$ python3 -q
>>> import numpy as np
>>> np.set_printoptions(precision=2, suppress=True, linewidth=160)
>>> def rd(a):
...     return np.round(a, 2) + 0
... 
>>> feats = np.load("data.npy")
>>> feats
array([[ 3,  3,  3,  3,  3,  3,  3,  3],
       [ 3,  6,  6,  6,  6,  6,  6,  6],
       [ 3,  6,  9,  9,  9,  9,  9,  9],
       [ 3,  6,  9, 12, 12, 12, 12, 12],
       [ 3,  6,  9, 12, 15, 15, 15, 15],
       [ 3,  6,  9, 12, 15, 18, 18, 18],
       [ 3,  6,  9, 12, 15, 18, 21, 21],
       [ 3,  6,  9, 12, 15, 18, 21, 24]])
>>> ev, V = np.linalg.eigh(feats)
>>> rd(V.T @ feats @ V)
array([[ 0.78,  0.  ,  0.  ,  0.  ,  0.  ,  0.  ,  0.  ,  0.  ],
       [ 0.  ,  0.86,  0.  ,  0.  ,  0.  ,  0.  ,  0.  ,  0.  ],
       [ 0.  ,  0.  ,  1.04,  0.  ,  0.  ,  0.  ,  0.  ,  0.  ],
       [ 0.  ,  0.  ,  0.  ,  1.37,  0.  ,  0.  ,  0.  ,  0.  ],
       [ 0.  ,  0.  ,  0.  ,  0.  ,  2.07,  0.  ,  0.  ,  0.  ],
       [ 0.  ,  0.  ,  0.  ,  0.  ,  0.  ,  3.77,  0.  ,  0.  ],
       [ 0.  ,  0.  ,  0.  ,  0.  ,  0.  ,  0.  , 10.01,  0.  ],
       [ 0.  ,  0.  ,  0.  ,  0.  ,  0.  ,  0.  ,  0.  , 88.1 ]])
>>> rd(np.abs(V[:, -1]))
array([0.09, 0.18, 0.26, 0.33, 0.39, 0.43, 0.47, 0.48])
>>> np.unique(ev.round(6) + 0, return_counts=True)[1]
array([1, 1, 1, 1, 1, 1, 1, 1])
>>> rng = np.random.default_rng(729)
>>> z = rng.permutation(8)
>>> z
array([3, 2, 6, 4, 5, 0, 7, 1])
>>> B = feats[z][:, z]
>>> np.diag(B)
array([12,  9, 21, 15, 18,  3, 24,  6])
>>> B
array([[12,  9, 12, 12, 12,  3, 12,  6],
       [ 9,  9,  9,  9,  9,  3,  9,  6],
       [12,  9, 21, 15, 18,  3, 21,  6],
       [12,  9, 15, 15, 15,  3, 15,  6],
       [12,  9, 18, 15, 18,  3, 18,  6],
       [ 3,  3,  3,  3,  3,  3,  3,  3],
       [12,  9, 21, 15, 18,  3, 24,  6],
       [ 6,  6,  6,  6,  6,  3,  6,  6]])
>>> rd(np.sort(np.abs(np.linalg.eigvals(B))))
array([ 0.78,  0.86,  1.04,  1.37,  2.07,  3.77, 10.01, 88.1 ])
>>> rd(np.linalg.det(B)), rd(np.linalg.det(feats[z]))
(np.float64(6561.0), np.float64(6561.0))
>>> np.trace(B)
np.int64(108)
>>> x = np.ones(8)
>>> for _ in range(4):
...     x = feats @ x
...     x /= np.linalg.norm(x)
...     print(round(x @ feats @ x, 2))
... 
87.98
88.09
88.1
88.1
>>> rd(x)
array([0.09, 0.18, 0.26, 0.33, 0.39, 0.43, 0.47, 0.48])
>>> x = np.array([0, 2, 3, 2, 2, -2, -2, -2])
>>> y = feats @ x
>>> coef, lr = np.zeros(8), 1 / np.linalg.norm(feats, 2) ** 2
>>> for i in range(150):
...     coef -= lr * feats.T @ (feats @ coef - y)
...     if i % 50 == 0: print(i, round(np.linalg.norm(feats @ coef - y), 2))
... 
0 51.64
50 27.16
100 14.54
>>> rd(coef)
array([ 1.01,  1.83,  2.12,  1.73,  0.75, -0.54, -1.6 , -2.18])
>>> Lm = np.linalg.cholesky(feats)
>>> np.linalg.eigvalsh(feats).min() > 0
np.True_
>>> rd(Lm @ Lm.T)
array([[ 3.,  3.,  3.,  3.,  3.,  3.,  3.,  3.],
       [ 3.,  6.,  6.,  6.,  6.,  6.,  6.,  6.],
       [ 3.,  6.,  9.,  9.,  9.,  9.,  9.,  9.],
       [ 3.,  6.,  9., 12., 12., 12., 12., 12.],
       [ 3.,  6.,  9., 12., 15., 15., 15., 15.],
       [ 3.,  6.,  9., 12., 15., 18., 18., 18.],
       [ 3.,  6.,  9., 12., 15., 18., 21., 21.],
       [ 3.,  6.,  9., 12., 15., 18., 21., 24.]])
>>> E = np.loadtxt("run5.csv", delimiter=",")
>>> E
array([[ 0.,  5.,  0.,  0.],
       [ 5., -1.,  5.,  0.],
       [ 0.,  5., -2.,  5.],
       [ 0.,  0.,  5., -1.]])
>>> x = np.array([2, -3, -1, -3])
>>> h1 = np.maximum(E @ x, 0)
>>> np.flatnonzero(h1 > 1e-9)
array([1])
>>> np.maximum(E @ (3 * x), 0)
array([ 0., 24.,  0.,  0.])
>>> h1
array([0., 8., 0., 0.])
>>> rd(np.tanh(E @ x))
array([-1.  ,  1.  , -1.  , -0.96])
>>> X = np.load("mat.npy")
>>> X
array([[  3,   0,   4,   0,   3,   0,   0,   5],
       [  0,   3,   5,  -6,   1,   4,   3,   0],
       [  2,   0,   2,   0,   0,   2,   2,   1],
       [  4,   1,   3,  -2,   0,   1,   3,   4],
       [  3,   5,   4, -10,   5,   4,   3,   5]])
>>> X @ X
Traceback (most recent call last):
  File "<python-input-39>", line 1, in <module>
    X @ X
    ~~^~~
ValueError: matmul: Input operand 1 has a mismatch in its core dimension 0, with gufunc signature (n?,k),(k,m?)->(n?,m?) (size 5 is different from 8)
>>> cov = X.T @ X
>>> rd(np.linalg.svd(X, compute_uv=False) ** 2)
array([360.31,  59.3 ,  22.25,   9.29,   1.85])
>>> np.diag(cov)
array([ 38,  35,  70, 140,  35,  37,  31,  67])
>>> np.allclose(cov, cov.T)
True
>>> rd(np.linalg.eigvalsh(cov)[::-1])
array([360.31,  59.3 ,  22.25,   9.29,   1.85,   0.  ,   0.  ,   0.  ])
>>> (X @ X.T).shape
(5, 5)
>>> W0 = np.array([[0, 0, 0, 0, 0, 0, 1],
...     [0, 0, 0, 0, 1, 0, 0],
...     [0, 0, 0, 1, 0, 0, 0],
...     [0, 0, 1, 0, 0, 0, 1],
...     [0, 1, 0, 0, 0, 0, 0],
...     [0, 0, 0, 0, 0, 0, 0],
...     [1, 0, 0, 1, 0, 0, 0]])
>>> W0
array([[0, 0, 0, 0, 0, 0, 1],
       [0, 0, 0, 0, 1, 0, 0],
       [0, 0, 0, 1, 0, 0, 0],
       [0, 0, 1, 0, 0, 0, 1],
       [0, 1, 0, 0, 0, 0, 0],
       [0, 0, 0, 0, 0, 0, 0],
       [1, 0, 0, 1, 0, 0, 0]])
>>> # rank 6
>>> W0.sum(axis=0)
array([1, 1, 1, 2, 1, 0, 2])
>>> np.trace(W0 @ W0 @ W0) // 6
np.int64(0)
>>> Lm = np.diag(W0.sum(axis=1)) - W0
>>> np.linalg.matrix_rank(Lm)
np.int64(4)
>>> rd(np.linalg.eigvalsh(Lm))
array([0.  , 0.  , 0.  , 0.59, 2.  , 2.  , 3.41])
>>> Lm
array([[ 1,  0,  0,  0,  0,  0, -1],
       [ 0,  1,  0,  0, -1,  0,  0],
       [ 0,  0,  1, -1,  0,  0,  0],
       [ 0,  0, -1,  2,  0,  0, -1],
       [ 0, -1,  0,  0,  1,  0,  0],
       [ 0,  0,  0,  0,  0,  0,  0],
       [-1,  0,  0, -1,  0,  0,  2]])
>>> Lm @ np.ones(7)
array([0., 0., 0., 0., 0., 0., 0.])
>>> rd(np.linalg.det(W0))
np.float64(0.0)
>>> (np.linalg.matrix_power((W0 != 0) + (W0.T != 0) + np.eye(7), 7) > 0).astype(int)
array([[1, 0, 1, 1, 0, 0, 1],
       [0, 1, 0, 0, 1, 0, 0],
       [1, 0, 1, 1, 0, 0, 1],
       [1, 0, 1, 1, 0, 0, 1],
       [0, 1, 0, 0, 1, 0, 0],
       [0, 0, 0, 0, 0, 1, 0],
       [1, 0, 1, 1, 0, 0, 1]])
>>> rd(np.sort(np.linalg.eigvals(W0).real))
array([-1.62, -1.  , -0.62,  0.  ,  0.62,  1.  ,  1.62])
>>> np.flatnonzero(np.linalg.matrix_power((W0 != 0) + (W0.T != 0) + np.eye(7), 7)[3])
array([0, 2, 3, 6])
>>> cov = W0.T @ W0
>>> np.trace(cov), (W0 ** 2).sum()
(np.int64(8), np.int64(8))
>>> np.allclose(cov, cov.T)
True
>>> rd(np.linalg.eigvalsh(cov)[::-1])
array([2.62, 2.62, 1.  , 1.  , 0.38, 0.38, 0.  ])
>>> cov
array([[1, 0, 0, 1, 0, 0, 0],
       [0, 1, 0, 0, 0, 0, 0],
       [0, 0, 1, 0, 0, 0, 1],
       [1, 0, 0, 2, 0, 0, 0],
       [0, 0, 0, 0, 1, 0, 0],
       [0, 0, 0, 0, 0, 0, 0],
       [0, 0, 1, 0, 0, 0, 2]])
>>> rd(np.linalg.svd(W0, compute_uv=False) ** 2)
array([2.62, 2.62, 1.  , 1.  , 0.38, 0.38, 0.  ])
>>> np.linalg.cond(cov) > 100
np.True_
>>> m1 = np.array([[3.0, 0.0, 8.0, 10.0, -18.0],
...     [0.0, -1.0, 0.0, 0.0, 0.0],
...     [8.0, 0.0, 15.0, 20.0, -36.0],
...     [10.0, 0.0, 20.0, 24.0, -45.0],
...     [-18.0, 0.0, -36.0, -45.0, 80.0]])
>>> # splits into 2 blocks
>>> ev, V = np.linalg.eigh(m1)
>>> rd(np.abs(V[:, -1]))
array([0.18, 0.  , 0.36, 0.45, 0.8 ])
>>> rd(V.T @ m1 @ V)
array([[ -1.,   0.,   0.,   0.,   0.],
       [  0.,  -1.,   0.,   0.,   0.],
       [  0.,   0.,  -1.,   0.,   0.],
       [  0.,   0.,   0.,  -1.,   0.],
       [  0.,   0.,   0.,   0., 125.]])
>>> rd(np.linalg.eigvalsh(m1 + 4 * np.eye(5)))
array([  3.,   3.,   3.,   3., 129.])
>>> rd(V @ np.diag(ev) @ V.T)
array([[  3.,   0.,   8.,  10., -18.],
       [  0.,  -1.,   0.,   0.,   0.],
       [  8.,   0.,  15.,  20., -36.],
       [ 10.,   0.,  20.,  24., -45.],
       [-18.,   0., -36., -45.,  80.]])
>>> (ev > 1e-8).sum(), (ev < -1e-8).sum()
(np.int64(1), np.int64(4))
>>> np.abs(V[:, -1]).round(6).argmax()
np.int64(4)
>>> Uu, sig, VT = np.linalg.svd(m1)
>>> rd(sig)
array([125.,   1.,   1.,   1.,   1.])
>>> B = Uu[:, :1] @ np.diag(sig[:1]) @ VT[:1]
>>> rd(np.linalg.norm(m1 - B, 2)), sig[1]
(np.float64(1.0), np.float64(1.0))
>>> rd(B)
array([[  3.97,   0.  ,   7.94,   9.92, -17.86],
       [  0.  ,   0.  ,   0.  ,   0.  ,   0.  ],
       [  7.94,   0.  ,  15.87,  19.84, -35.71],
       [  9.92,   0.  ,  19.84,  24.8 , -44.64],
       [-17.86,   0.  , -35.71, -44.64,  80.36]])
>>> W1 = np.array([[-3, 2, 1, 3, 3],
...     [3, 0, 1, 1, -3],
...     [3, 3, 1, 0, 3],
...     [3, -1, 3, -1, 3],
...     [-3, 1, 1, -3, 3]])
>>> coef = np.array([1, 1, 1, 2, 1])
>>> act = np.maximum(B @ W1 + coef, 0)
>>> (act > 0).mean(axis=0)
array([0.8, 0.8, 0.8, 0.8, 0.8])
>>> cent = np.array([[-3, -1, -3], [0, -5, 2], [0, 0, 0], [2, 0, 3], [4, -3, -2]])
>>> W1 @ cent
array([[ 27, -16,  16],
       [-19,   6,   0],
       [  3, -27,  -9],
       [  1,  -7, -20],
       [ 15, -11,  -4]])
>>> rd(act @ cent)
array([[-121.98, -159.79, -131.92],
       [   5.  ,   -9.  ,    3.  ],
       [-248.97, -310.59, -266.84],
       [-312.46, -385.98, -334.3 ],
       [   0.  ,    0.  ,    0.  ]])
>>> A = np.loadtxt("a.csv", delimiter=",")
>>> A
array([[0., 1., 1., 1.],
       [1., 0., 0., 1.],
       [1., 0., 0., 1.],
       [1., 1., 1., 0.]])
>>> ev, V = np.linalg.eigh(A)
>>> x = np.array([1, 0, 2, 0])
>>> x @ A @ x / (x @ x), rd(ev[0]), rd(ev[-1])
(np.float64(0.8), np.float64(-1.56), np.float64(2.56))
>>> rd(np.linalg.eigvalsh(A[1:, 1:]))
array([-1.41,  0.  ,  1.41])
>>> x @ A @ x
np.float64(4.0)
>>> rd(V * np.abs(ev) @ V.T)
array([[1.59, 0.24, 0.24, 0.59],
       [0.24, 0.97, 0.97, 0.24],
       [0.24, 0.97, 0.97, 0.24],
       [0.59, 0.24, 0.24, 1.59]])
>>> ev, V = np.linalg.eigvalsh(A)
Traceback (most recent call last):
  File "<python-input-96>", line 1, in <module>
    ev, V = np.linalg.eigvalsh(A)
    ^^^^^
ValueError: too many values to unpack (expected 2)
>>> ev, V = np.linalg.eigh(A)
>>> rd(np.linalg.svd(A, compute_uv=False))
array([2.56, 1.56, 1.  , 0.  ])
>>> (ev > 1e-8).sum(), (ev < -1e-8).sum()
(np.int64(1), np.int64(2))
>>> rd(ev)
array([-1.56, -1.  ,  0.  ,  2.56])
>>> rd(np.linalg.eigvals(A))
array([ 2.56, -1.  , -1.56,  0.  ])
>>> rd(np.linalg.det(A[::-1]))
np.float64(0.0)
>>> np.kron(np.eye(2, dtype=int), A)
array([[0., 1., 1., 1., 0., 0., 0., 0.],
       [1., 0., 0., 1., 0., 0., 0., 0.],
       [1., 0., 0., 1., 0., 0., 0., 0.],
       [1., 1., 1., 0., 0., 0., 0., 0.],
       [0., 0., 0., 0., 0., 1., 1., 1.],
       [0., 0., 0., 0., 1., 0., 0., 1.],
       [0., 0., 0., 0., 1., 0., 0., 1.],
       [0., 0., 0., 0., 1., 1., 1., 0.]])
>>> rd(np.linalg.eigvals(A).sum().real)
np.float64(0.0)
>>> rd(np.linalg.det(2 * A)), rd(np.linalg.det(A))
(np.float64(0.0), np.float64(0.0))
>>> rd(np.linalg.det(A.T))
np.float64(0.0)
>>> rd(np.poly(A))
array([ 1.,  0., -5., -4.,  0.])
